% python3 -q
>>> import numpy as np
>>> import numpy.linalg as la
>>> np.set_printoptions(precision=2, suppress=True, linewidth=120)
>>> def rd(a):
...     return np.round(a, 2) + 0
... 
>>> M = np.array([[0, 0, 1, 0, 1, 0, 0],
...     [0, 0, 0, 1, 0, 1, 0],
...     [1, 0, 0, 1, 1, 0, 1],
...     [0, 1, 1, 0, 0, 0, 1],
...     [1, 0, 1, 0, 0, 0, 0],
...     [0, 1, 0, 0, 0, 0, 1],
...     [0, 0, 1, 1, 0, 1, 0]])
>>> evals, vecs = la.eigvalsh(M)
Traceback (most recent call last):
  File "<python-input-5>", line 1, in <module>
    evals, vecs = la.eigvalsh(M)
    ^^^^^^^^^^^
ValueError: too many values to unpack (expected 2)
>>> evals, vecs = la.eigh(M)
>>> print(rd(vecs.T @ M @ vecs))
[[-2.    0.    0.    0.    0.    0.    0.  ]
 [ 0.   -1.64  0.    0.    0.    0.    0.  ]
 [ 0.    0.   -1.    0.    0.    0.    0.  ]
 [ 0.    0.    0.    0.    0.    0.    0.  ]
 [ 0.    0.    0.    0.    0.28  0.    0.  ]
 [ 0.    0.    0.    0.    0.    1.59  0.  ]
 [ 0.    0.    0.    0.    0.    0.    2.78]]
>>> rd(vecs @ np.diag(evals) @ vecs.T)
array([[0., 0., 1., 0., 1., 0., 0.],
       [0., 0., 0., 1., 0., 1., 0.],
       [1., 0., 0., 1., 1., 0., 1.],
       [0., 1., 1., 0., 0., 0., 1.],
       [1., 0., 1., 0., 0., 0., 0.],
       [0., 1., 0., 0., 0., 0., 1.],
       [0., 0., 1., 1., 0., 1., 0.]])
>>> rd(vecs.T @ vecs)
array([[1., 0., 0., 0., 0., 0., 0.],
       [0., 1., 0., 0., 0., 0., 0.],
       [0., 0., 1., 0., 0., 0., 0.],
       [0., 0., 0., 1., 0., 0., 0.],
       [0., 0., 0., 0., 1., 0., 0.],
       [0., 0., 0., 0., 0., 1., 0.],
       [0., 0., 0., 0., 0., 0., 1.]])
>>> rd(la.eigvalsh(M @ M))
array([0.  , 0.08, 1.  , 2.53, 2.69, 4.  , 7.7 ])
>>> np.trace(M @ M @ M) // 6
np.int64(2)
>>> Lm = np.diag(M.sum(axis=1)) - M
>>> print(la.matrix_rank(Lm))
6
>>> la.lstsq(M[:-1].T, M[-1])[2]
np.int32(6)
>>> np.abs(np.diag(la.qr(M)[1])) > 1e-9
array([ True,  True,  True,  True,  True,  True, False])
>>> np.allclose(M[:-1].T @ la.lstsq(M[:-1].T, M[-1])[0], M[-1])
True
>>> J = np.load("x.npy")
>>> J
array([[ -5.46,  -9.55,  -0.75,   1.01,   9.13,  -7.76,  10.04,  10.73,  -2.46],
       [ -4.59,  -8.82,  -0.51,  -0.2 ,  10.1 , -11.11,  10.36,   8.97,  -5.83],
       [ -6.04, -11.3 ,  -0.65,  -0.44,   9.82,  -9.66,  10.22,   9.5 ,  -5.61],
       [ -6.44, -10.29,  -0.58,  -0.42,   9.93, -10.61,   9.95,  10.84,  -4.77],
       [ -4.35, -10.66,  -0.01,  -0.47,  11.45,  -9.4 ,   9.54,  11.17,  -6.4 ],
       [ -4.84, -11.04,  -0.27,  -0.09,  10.68, -11.22,  10.41,  10.57,  -5.15],
       [ -5.43, -10.79,  -1.54,   0.51,  10.38,  -9.97,   9.44,   8.82,  -4.5 ],
       [ -5.3 , -11.16,   0.14,   0.25,   9.87, -10.91,   8.98,   8.83,  -4.19],
       [ -7.13, -12.05,   0.43,   0.79,   9.94,  -9.99,   8.85,   9.02,  -5.73],
       [ -5.24, -11.42,  -0.37,   0.1 ,   8.95, -11.31,  10.72,   9.62,  -5.03],
       [ -5.43, -10.78,  -0.92,   0.16,  10.54,  -8.8 ,  10.5 ,  10.85,  -4.3 ],
       [ -5.46, -11.02,   0.78,  -1.1 ,  11.08,  -9.32,  10.41,  10.22,  -4.9 ],
       [ -4.73, -10.52,   1.3 ,   0.94,   9.57, -10.77,   8.82,  11.62,  -5.54],
       [ -5.12, -10.38,  -1.05,   0.01,  12.11, -11.08,   9.74,   9.97,  -5.47],
       [ -4.33,  -9.65,   0.56,  -1.24,  10.3 ,  -8.99,  10.51,  10.39,  -4.28],
       [ -2.7 , -10.9 ,  -0.7 ,   0.84,   8.86, -10.28,  10.32,   9.3 ,  -6.05],
       [ -6.04,  -9.34,  -0.18,  -0.18,   9.25, -10.31,   9.11,  10.46,  -4.75],
       [ -6.38, -10.14,   1.81,  -0.51,   9.76, -12.2 ,   8.43,   9.27,  -6.02],
       [ -3.27, -10.38,   0.27,  -0.97,  10.68, -11.07,   8.56,  10.72,  -5.82],
       [ -4.98,  -9.62,  -1.49,  -0.01,  10.9 ,  -9.27,  10.05,   8.82,  -6.63],
       [ -5.14,  -8.03,   0.79,  -1.7 ,  12.11, -10.19,   9.18,   9.39,  -5.26],
       [ -2.66, -10.7 ,  -0.24,  -0.18,   9.57,  -8.81,   8.82,  11.47,  -4.65],
       [ -5.14,  -9.21,   1.03,   0.27,  11.2 , -12.05,  10.47,   9.96,  -3.82],
       [ -5.16, -10.06,   1.12,   1.24,  10.42, -10.37,   9.28,   9.91,  -6.4 ],
       [ -5.62, -10.1 ,   1.8 ,   1.51,  11.07,  -9.29,  11.48,  10.75,  -5.43],
       [ -5.9 , -10.  ,  -1.75,  -0.83,   9.73, -10.98,  10.51,   8.21,  -4.22],
       [ -3.4 , -10.19,   1.48,  -0.56,   9.8 ,  -9.81,   9.85,  10.77,  -4.7 ],
       [ -4.97, -11.47,   0.75,  -1.69,   9.97, -10.27,   8.19,   9.87,  -5.33]])
>>> U, s, VT = la.svd(J)
>>> rd(s)
array([125.6 ,   6.43,   6.25,   5.38,   5.17,   4.38,   4.28,   3.14,   2.7 ])
>>> other = U[:, :1] @ np.diag(s[:1]) @ VT[:1]
>>> rd(np.abs(J - other).max())
np.float64(2.24)
>>> la.matrix_rank(J, rtol=0.05)
np.int64(2)
>>> arr = np.load("dump.npy")
>>> print(rd(arr))
[[  0.     0.26  -1.43  -7.26  -4.26   8.77  -4.78   9.3   -5.68  -1.94 -13.55]
 [  0.    -0.44  -1.92  -5.01  -4.09   6.07  -3.2    6.85  -4.35  -1.03  -9.28]
 [  0.    -0.56  -1.99  -4.59  -4.02   5.55  -2.9    6.36  -4.07  -0.87  -8.45]
 [  0.    -1.    -1.99  -1.97  -2.97   1.95  -0.98   2.95  -1.97   0.01  -2.93]
 [  0.    -0.52  -0.95  -0.64  -1.12   0.01  -0.07   0.67  -0.35   0.1   -0.08]
 [  0.     0.18   0.47   0.81   0.39   0.44   0.02  -0.23  -0.17   0.11  -0.41]
 [  0.    -0.16   0.56   3.16   0.05   1.36   0.36  -0.57  -1.01   0.87  -1.  ]
 [  0.    -2.    -0.8    8.83  -2.25   2.36   1.75  -1.51  -2.91   3.21  -0.61]
 [  0.    -6.96  -5.19  21.02  -8.33   2.48   5.59  -4.21  -6.3    8.74   3.1 ]
 [  0.    -7.19  -5.4   21.55  -8.61   2.46   5.77  -4.34  -6.43   8.98   3.31]
 [  0.    -9.34  -7.38  26.5  -11.21   2.13   7.47  -5.6   -7.64  11.29   5.34]]
>>> C2 = np.cov(J, rowvar=False)
>>> rd(np.median(J, axis=0))
array([ -5.15, -10.38,  -0.1 ,  -0.14,  10.04, -10.27,   9.9 ,   9.96,  -5.2 ])
>>> np.argsort(-J.std(axis=0).round(6), kind="stable")
array([0, 5, 2, 8, 7, 1, 4, 3, 6])
>>> print(rd(J.std(axis=0)))
[1.04 0.86 0.98 0.81 0.84 1.01 0.8  0.88 0.89]
>>> rd(np.corrcoef(J.T))
array([[ 1.  ,  0.07,  0.02, -0.1 , -0.05,  0.14, -0.04,  0.34, -0.11],
       [ 0.07,  1.  ,  0.08, -0.16,  0.31, -0.03,  0.14, -0.03,  0.13],
       [ 0.02,  0.08,  1.  , -0.01,  0.11, -0.18, -0.23,  0.34, -0.16],
       [-0.1 , -0.16, -0.01,  1.  , -0.24,  0.1 ,  0.23,  0.08,  0.01],
       [-0.05,  0.31,  0.11, -0.24,  1.  , -0.04,  0.1 ,  0.04, -0.23],
       [ 0.14, -0.03, -0.18,  0.1 , -0.04,  1.  ,  0.19,  0.34,  0.26],
       [-0.04,  0.14, -0.23,  0.23,  0.1 ,  0.19,  1.  , -0.04,  0.22],
       [ 0.34, -0.03,  0.34,  0.08,  0.04,  0.34, -0.04,  1.  ,  0.13],
       [-0.11,  0.13, -0.16,  0.01, -0.23,  0.26,  0.22,  0.13,  1.  ]])
>>> np.argwhere(np.triu(np.abs(np.corrcoef(J.T)) > 0.8, 1))
array([], shape=(0, 2), dtype=int64)
>>> U, s, VT = la.svd(arr)
>>> np.argmax(s[:-1] / (s[1:] + 1e-6)) + 1
np.int64(3)
>>> other = U[:, :3] @ np.diag(s[:3]) @ VT[:3]
>>> la.matrix_rank(other)
np.int64(3)
>>> la.matrix_rank(arr, rtol=0.05)
np.int64(3)
>>> rd(other)
array([[  0.  ,   0.26,  -1.43,  -7.26,  -4.26,   8.77,  -4.78,   9.3 ,  -5.68,  -1.94, -13.55],
       [  0.  ,  -0.44,  -1.92,  -5.01,  -4.09,   6.07,  -3.2 ,   6.85,  -4.35,  -1.03,  -9.28],
       [  0.  ,  -0.56,  -1.99,  -4.59,  -4.02,   5.55,  -2.9 ,   6.36,  -4.07,  -0.87,  -8.45],
       [  0.  ,  -1.  ,  -1.99,  -1.97,  -2.97,   1.95,  -0.98,   2.95,  -1.97,   0.01,  -2.93],
       [  0.  ,  -0.52,  -0.95,  -0.64,  -1.12,   0.01,  -0.07,   0.67,  -0.35,   0.1 ,  -0.08],
       [  0.  ,   0.18,   0.47,   0.81,   0.39,   0.44,   0.02,  -0.23,  -0.17,   0.11,  -0.41],
       [  0.  ,  -0.16,   0.56,   3.16,   0.05,   1.36,   0.36,  -0.57,  -1.01,   0.87,  -1.  ],
       [  0.  ,  -2.  ,  -0.8 ,   8.83,  -2.25,   2.36,   1.75,  -1.51,  -2.91,   3.21,  -0.61],
       [  0.  ,  -6.96,  -5.19,  21.02,  -8.33,   2.48,   5.59,  -4.21,  -6.3 ,   8.74,   3.1 ],
       [  0.  ,  -7.19,  -5.4 ,  21.55,  -8.61,   2.46,   5.77,  -4.34,  -6.43,   8.98,   3.31],
       [  0.  ,  -9.34,  -7.38,  26.5 , -11.21,   2.13,   7.47,  -5.6 ,  -7.64,  11.29,   5.34]])
